In [1]: import numpy as np

In [2]: np.set_printoptions(precision=1, suppress=True, linewidth=200)

In [3]: B = np.array([[1, 1], [1, -1]])

In [4]: rng = np.random.default_rng(82)

In [5]: J = np.kron(B, np.kron(B, B))[rng.permutation(8)][:5]

In [6]: J
Out[6]: 
array([[ 1,  1,  1,  1, -1, -1, -1, -1],
       [ 1, -1, -1,  1,  1, -1, -1,  1],
       [ 1, -1, -1,  1, -1,  1,  1, -1],
       [ 1, -1,  1, -1,  1, -1,  1, -1],
       [ 1, -1,  1, -1, -1,  1, -1,  1]])

In [7]: ang = np.radians(45)

In [8]: r_ = np.eye(8)

In [9]: r_[0, 0] = r_[7, 7] = np.cos(ang)

In [10]: r_[0, 7], r_[7, 0] = -np.sin(ang), np.sin(ang)

In [11]: r_
Out[11]: 
array([[ 0.7,  0. ,  0. ,  0. ,  0. ,  0. ,  0. , -0.7],
       [ 0. ,  1. ,  0. ,  0. ,  0. ,  0. ,  0. ,  0. ],
       [ 0. ,  0. ,  1. ,  0. ,  0. ,  0. ,  0. ,  0. ],
       [ 0. ,  0. ,  0. ,  1. ,  0. ,  0. ,  0. ,  0. ],
       [ 0. ,  0. ,  0. ,  0. ,  1. ,  0. ,  0. ,  0. ],
       [ 0. ,  0. ,  0. ,  0. ,  0. ,  1. ,  0. ,  0. ],
       [ 0. ,  0. ,  0. ,  0. ,  0. ,  0. ,  1. ,  0. ],
       [ 0.7,  0. ,  0. ,  0. ,  0. ,  0. ,  0. ,  0.7]])

In [12]: B = J @ r_.T

In [13]: np.allclose(J @ J.T, B @ B.T)
Out[13]: True

In [14]: B.round(1) + 0
Out[14]: 
array([[ 1.4,  1. ,  1. ,  1. , -1. , -1. , -1. ,  0. ],
       [ 0. , -1. , -1. ,  1. ,  1. , -1. , -1. ,  1.4],
       [ 1.4, -1. , -1. ,  1. , -1. ,  1. ,  1. ,  0. ],
       [ 1.4, -1. ,  1. , -1. ,  1. , -1. ,  1. ,  0. ],
       [ 0. , -1. ,  1. , -1. , -1. ,  1. , -1. ,  1.4]])

In [15]: np.abs(B - J).max(axis=0)
Out[15]: array([1., 0., 0., 0., 0., 0., 0., 1.])

In [16]: np.allclose(np.linalg.norm(J, axis=1), np.linalg.norm(B, axis=1))
Out[16]: True

In [17]: B = J / np.sqrt((J ** 2).mean(axis=1, keepdims=True))

In [18]: np.linalg.norm(B, axis=1)
Out[18]: array([2.8, 2.8, 2.8, 2.8, 2.8])

In [19]: cov = J.T @ J

In [20]: np.linalg.svd(J, compute_uv=False) ** 2
Out[20]: array([8., 8., 8., 8., 8.])

In [21]: cov
Out[21]: 
array([[ 5, -3,  1,  1, -1, -1, -1, -1],
       [-3,  5,  1,  1, -1, -1, -1, -1],
       [ 1,  1,  5, -3, -1, -1, -1, -1],
       [ 1,  1, -3,  5, -1, -1, -1, -1],
       [-1, -1, -1, -1,  5, -3,  1,  1],
       [-1, -1, -1, -1, -3,  5,  1,  1],
       [-1, -1, -1, -1,  1,  1,  5, -3],
       [-1, -1, -1, -1,  1,  1, -3,  5]])

In [22]: np.linalg.matrix_rank(cov)
Out[22]: np.int64(5)

In [23]: vec = np.array([1, -1, 1, 0, 2, 1, 1, 1])

In [24]: np.linalg.norm(J @ vec) <= np.linalg.norm(J, 2) * np.linalg.norm(vec) + 1e-9
Out[24]: np.True_

In [25]: J @ (2 * vec)
Out[25]: array([-8,  4,  0,  8,  4])

In [26]: (J * vec).sum(axis=1)
Out[26]: array([-4,  2,  0,  4,  2])

In [27]: J * vec
Out[27]: 
array([[ 1, -1,  1,  0, -2, -1, -1, -1],
       [ 1,  1, -1,  0,  2, -1, -1,  1],
       [ 1,  1, -1,  0, -2,  1,  1, -1],
       [ 1,  1,  1,  0,  2, -1,  1, -1],
       [ 1,  1,  1,  0, -2,  1, -1,  1]])

In [28]: J @ np.eye(8)[7]
Out[28]: array([-1.,  1., -1., -1.,  1.])

In [29]: arr = np.loadtxt("run7.csv", delimiter=",")

In [30]: arr
Out[30]: 
array([[ 0., -1.,  1.,  0., -3., -1.,  3., -2., -1.,  2.,  2.],
       [ 0.,  0.,  3., -1.,  3.,  0., -2., -1.,  2.,  1., -2.],
       [ 2., -3.,  0.,  1.,  3., -2.,  1.,  2., -3., -3.,  1.],
       [ 2., -3.,  3.,  1., -2.,  3.,  1.,  2.,  2., -1., -3.],
       [ 2.,  3., -3.,  0.,  0., -2.,  2., -2.,  2.,  1., -1.],
       [-3., -3., -1., -3., -1., -2., -1.,  1.,  3., -1.,  0.],
       [ 2.,  1., -3.,  1., -2.,  1., -1.,  2., -3., -3., -3.],
       [-1., -2.,  1., -3.,  2.,  3., -1.,  2., -2.,  3.,  0.],
       [ 0., -2.,  1., -2., -1.,  3.,  0.,  2.,  0.,  2., -1.]])

In [31]: def softmax(z):
    ...:     e = np.exp(z - z.max(axis=-1, keepdims=True))
    ...:     return e / e.sum(axis=-1, keepdims=True)
    ...: 

In [32]: softmax(arr).sum(axis=1)
Out[32]: array([1., 1., 1., 1., 1., 1., 1., 1., 1.])

In [33]: np.round(softmax(10 * arr[6]), 1) + 0
Out[33]: array([0.5, 0. , 0. , 0. , 0. , 0. , 0. , 0.5, 0. , 0. , 0. ])

In [34]: np.round(softmax(arr[6]), 1) + 0
Out[34]: array([0.3, 0.1, 0. , 0.1, 0. , 0.1, 0. , 0.3, 0. , 0. , 0. ])

In [35]: scores = arr @ arr.T / np.sqrt(11)

In [36]: softmax(scores)[6] @ arr
Out[36]: array([ 2.,  1., -3.,  1., -2.,  1., -1.,  2., -3., -3., -3.])

In [37]: np.round(softmax(scores), 1) + 0
Out[37]: 
array([[1. , 0. , 0. , 0. , 0. , 0. , 0. , 0. , 0. ],
       [0. , 1. , 0. , 0. , 0. , 0. , 0. , 0. , 0. ],
       [0. , 0. , 1. , 0. , 0. , 0. , 0. , 0. , 0. ],
       [0. , 0. , 0. , 1. , 0. , 0. , 0. , 0. , 0. ],
       [0. , 0. , 0. , 0. , 1. , 0. , 0. , 0. , 0. ],
       [0. , 0. , 0. , 0. , 0. , 1. , 0. , 0. , 0. ],
       [0. , 0. , 0. , 0. , 0. , 0. , 1. , 0. , 0. ],
       [0. , 0. , 0. , 0. , 0. , 0. , 0. , 1. , 0. ],
       [0. , 0. , 0. , 0.1, 0. , 0. , 0. , 0.4, 0.4]])

In [38]: softmax(scores).round(6).argmax(axis=1)
Out[38]: array([0, 1, 2, 3, 4, 5, 6, 7, 7])

In [39]: vec = np.array([-1, 2, -2, 3, 1, -2, -1, 3, -3, 3, -2])

In [40]: h = np.maximum(arr @ vec, 0)

In [41]: arr.T @ h
Out[41]: array([ 52.,  10., -65.,  11., -13.,  10.,  -7.,  44., -67., -52., -54.])

In [42]: h
Out[42]: array([ 0.,  0.,  5.,  0.,  5.,  0., 18.,  4.,  0.])

In [43]: arr * (h > 1e-9)[:, None]
Out[43]: 
array([[ 0., -0.,  0.,  0., -0., -0.,  0., -0., -0.,  0.,  0.],
       [ 0.,  0.,  0., -0.,  0.,  0., -0., -0.,  0.,  0., -0.],
       [ 2., -3.,  0.,  1.,  3., -2.,  1.,  2., -3., -3.,  1.],
       [ 0., -0.,  0.,  0., -0.,  0.,  0.,  0.,  0., -0., -0.],
       [ 2.,  3., -3.,  0.,  0., -2.,  2., -2.,  2.,  1., -1.],
       [-0., -0., -0., -0., -0., -0., -0.,  0.,  0., -0.,  0.],
       [ 2.,  1., -3.,  1., -2.,  1., -1.,  2., -3., -3., -3.],
       [-1., -2.,  1., -3.,  2.,  3., -1.,  2., -2.,  3.,  0.],
       [ 0., -0.,  0., -0., -0.,  0.,  0.,  0.,  0.,  0., -0.]])

In [44]: np.maximum(arr @ (3 * vec), 0)
Out[44]: array([ 0.,  0., 15.,  0., 15.,  0., 54., 12.,  0.])

In [45]: w1 = np.array([[-2, 1, 2, 1, 2, -1],
    ...:     [2, 1, -2, -2, 2, 1],
    ...:     [1, 0, 2, -1, -1, 2],
    ...:     [1, 1, 2, -1, -1, 0],
    ...:     [2, -1, 2, 2, -2, 1],
    ...:     [2, 0, -1, -1, -1, 0],
    ...:     [0, -2, -1, 2, 0, -2],
    ...:     [-1, -1, 0, 1, -1, 1],
    ...:     [0, -1, 2, 1, -1, -1],
    ...:     [2, 0, 0, 0, 0, 1],
    ...:     [-2, 0, 2, -1, -2, 0]])

In [46]: coef = np.array([0, 0, 3, 5, 4, 0])

In [47]: hid = np.maximum(arr @ w1 + coef, 0)

In [48]: (hid > 0).mean(axis=0)
Out[48]: array([0.4, 0.2, 0.6, 1. , 0.4, 0.3])

In [49]: hid
Out[49]: 
array([[ 0.,  0.,  1.,  2.,  7.,  0.],
       [15.,  0., 15.,  8.,  0., 11.],
       [ 0.,  0., 18., 20.,  0.,  0.],
       [ 0.,  0., 11., 11.,  1.,  0.],
       [ 1.,  1.,  0., 11., 21.,  0.],
       [ 0.,  0.,  2., 14.,  0.,  0.],
       [ 0.,  9.,  0.,  2., 22.,  0.],
       [10.,  0.,  0.,  9.,  0., 12.],
       [ 3.,  0.,  0.,  8.,  0.,  3.]])

In [50]: np.linalg.matrix_rank(hid)
Out[50]: np.int64(6)

In [51]: C = np.array([[-3, 4, 0],
    ...:     [3, 3, 5],
    ...:     [-2, -5, -3],
    ...:     [0, 4, 1],
    ...:     [1, -3, -1],
    ...:     [5, -4, -4]])

In [52]: w1 @ C
Out[52]: 
array([[  2, -13,   2],
       [  8,   3,   3],
       [  2, -15, -14],
       [ -5,  -4,  -1],
       [-10,   5, -11],
       [ -5,  12,   3],
       [-14,  15,   3],
       [  4,  -4,  -7],
       [-13,  -2,  -5],
       [ -1,   4,  -4],
       [  0, -16,  -5]])

In [53]: (hid @ C).round(6).argmax(axis=1)
Out[53]: array([0, 0, 1, 1, 0, 1, 0, 0, 1])

In [54]: f = np.array([0, 5, 6])

In [55]: np.array([np.convolve(row, f, "same") for row in arr])
Out[55]: 
array([[  0.,  -5.,  -1.,   6., -15., -23.,   9.,   8., -17.,   4.,  22.],
       [  0.,   0.,  15.,  13.,   9.,  18., -10., -17.,   4.,  17.,  -4.],
       [ 10.,  -3., -18.,   5.,  21.,   8.,  -7.,  16.,  -3., -33., -13.],
       [ 10.,  -3.,  -3.,  23.,  -4.,   3.,  23.,  16.,  22.,   7., -21.],
       [ 10.,  27.,   3., -18.,   0., -10.,  -2.,   2.,  -2.,  17.,   1.],
       [-15., -33., -23., -21., -23., -16., -17.,  -1.,  21.,  13.,  -6.],
       [ 10.,  17.,  -9., -13.,  -4.,  -7.,   1.,   4.,  -3., -33., -33.],
       [ -5., -16.,  -7.,  -9.,  -8.,  27.,  13.,   4.,   2.,   3.,  18.],
       [  0., -10.,  -7.,  -4., -17.,   9.,  18.,  10.,  12.,  10.,   7.]])

In [56]: W0 = np.array([[-7, -21, 7, -14, 0],
    ...:     [3, 9, -3, 6, 0],
    ...:     [-2, -6, 2, -4, 0],
    ...:     [7, 21, -7, 14, 0],
    ...:     [3, 9, -3, 6, 0],
    ...:     [-6, -18, 6, -12, 0],
    ...:     [-5, -15, 5, -10, 0],
    ...:     [1, 3, -1, 2, 0]])

In [57]: W0
Out[57]: 
array([[ -7, -21,   7, -14,   0],
       [  3,   9,  -3,   6,   0],
       [ -2,  -6,   2,  -4,   0],
       [  7,  21,  -7,  14,   0],
       [  3,   9,  -3,   6,   0],
       [ -6, -18,   6, -12,   0],
       [ -5, -15,   5, -10,   0],
       [  1,   3,  -1,   2,   0]])

In [58]: B = W0 / np.sqrt((W0 ** 2).mean(axis=1, keepdims=True))

In [59]: np.linalg.norm(B, axis=1)
Out[59]: array([2.2, 2.2, 2.2, 2.2, 2.2, 2.2, 2.2, 2.2])

In [60]: B[7]
Out[60]: array([ 0.6,  1.7, -0.6,  1.2,  0. ])

In [61]: left, s, VT = np.linalg.svd(W0)

In [62]: s.round(1) + 0
Out[62]: array([52.2,  0. ,  0. ,  0. ,  0. ])

In [63]: B = left[:, :1] @ np.diag(s[:1]) @ VT[:1]

In [64]: np.linalg.matrix_rank(B)
Out[64]: np.int64(1)

In [65]: round(np.linalg.norm(W0 - B, 2), 1), round(s[1], 1)
Out[65]: (np.float64(0.0), np.float64(0.0))

In [66]: B
Out[66]: 
array([[ -7., -21.,   7., -14.,   0.],
       [  3.,   9.,  -3.,   6.,   0.],
       [ -2.,  -6.,   2.,  -4.,   0.],
       [  7.,  21.,  -7.,  14.,   0.],
       [  3.,   9.,  -3.,   6.,   0.],
       [ -6., -18.,   6., -12.,   0.],
       [ -5., -15.,   5., -10.,   0.],
       [  1.,   3.,  -1.,   2.,   0.]])

In [67]: np.round(np.abs(W0 - B).max(), 1)
Out[67]: np.float64(0.0)

In [68]: f, v = B[2], B[4]

In [69]: f @ f
Out[69]: np.float64(60.0)

In [70]: pr = (f @ v) / (f @ f) * f

In [71]: v - pr
Out[71]: array([0., 0., 0., 0., 0.])

In [72]: (v - pr) @ f
Out[72]: np.float64(0.0)

In [73]: E = np.loadtxt("arr.csv", delimiter=",")

In [74]: E
Out[74]: 
array([[ 0.,  0.,  1., -1., -1., -3., -3., -1., -6., -9.],
       [ 1., -2.,  2.,  0., -5., -3.,  8., -8.,  3., -9.],
       [-1.,  1., -1.,  2.,  5.,  2.,  7.,  1., -4.,  3.],
       [-1.,  0.,  1.,  2., -3., -4., -8.,  0.,  7.,  8.],
       [ 0.,  0.,  0.,  0.,  2.,  2., -2., -3., -1.,  2.],
       [ 0.,  0.,  0.,  0., -2.,  3.,  0., -3.,  3.,  0.],
       [ 0.,  0.,  0.,  0.,  0.,  3., -1.,  2.,  1.,  2.],
       [ 0.,  0.,  0.,  0., -1.,  0., -3.,  1.,  1., -1.],
       [ 0.,  0.,  0.,  0.,  3.,  3., -3.,  0.,  3.,  3.],
       [ 0.,  0.,  0.,  0., -3.,  0.,  1.,  0.,  0., -2.]])

In [75]: left, s, VT = np.linalg.svd(E)

In [76]: s.round(1) + 0
Out[76]: array([20.3, 15. , 11.9,  6.9,  5.4,  3. ,  1.7,  0.9,  0.3,  0. ])

In [77]: B = left[:, :9] @ np.diag(s[:9]) @ VT[:9]

In [78]: B.round(1) + 0
Out[78]: 
array([[ 0.,  0.,  1., -1., -1., -3., -3., -1., -6., -9.],
       [ 1., -2.,  2.,  0., -5., -3.,  8., -8.,  3., -9.],
       [-1.,  1., -1.,  2.,  5.,  2.,  7.,  1., -4.,  3.],
       [-1.,  0.,  1.,  2., -3., -4., -8.,  0.,  7.,  8.],
       [ 0.,  0.,  0.,  0.,  2.,  2., -2., -3., -1.,  2.],
       [ 0.,  0.,  0.,  0., -2.,  3.,  0., -3.,  3.,  0.],
       [ 0.,  0.,  0.,  0.,  0.,  3., -1.,  2.,  1.,  2.],
       [ 0.,  0.,  0.,  0., -1.,  0., -3.,  1.,  1., -1.],
       [ 0.,  0.,  0.,  0.,  3.,  3., -3.,  0.,  3.,  3.],
       [ 0.,  0.,  0.,  0., -3.,  0.,  1.,  0.,  0., -2.]])

In [79]: np.linalg.matrix_rank(E, rtol=0.05)
Out[79]: np.int64(7)
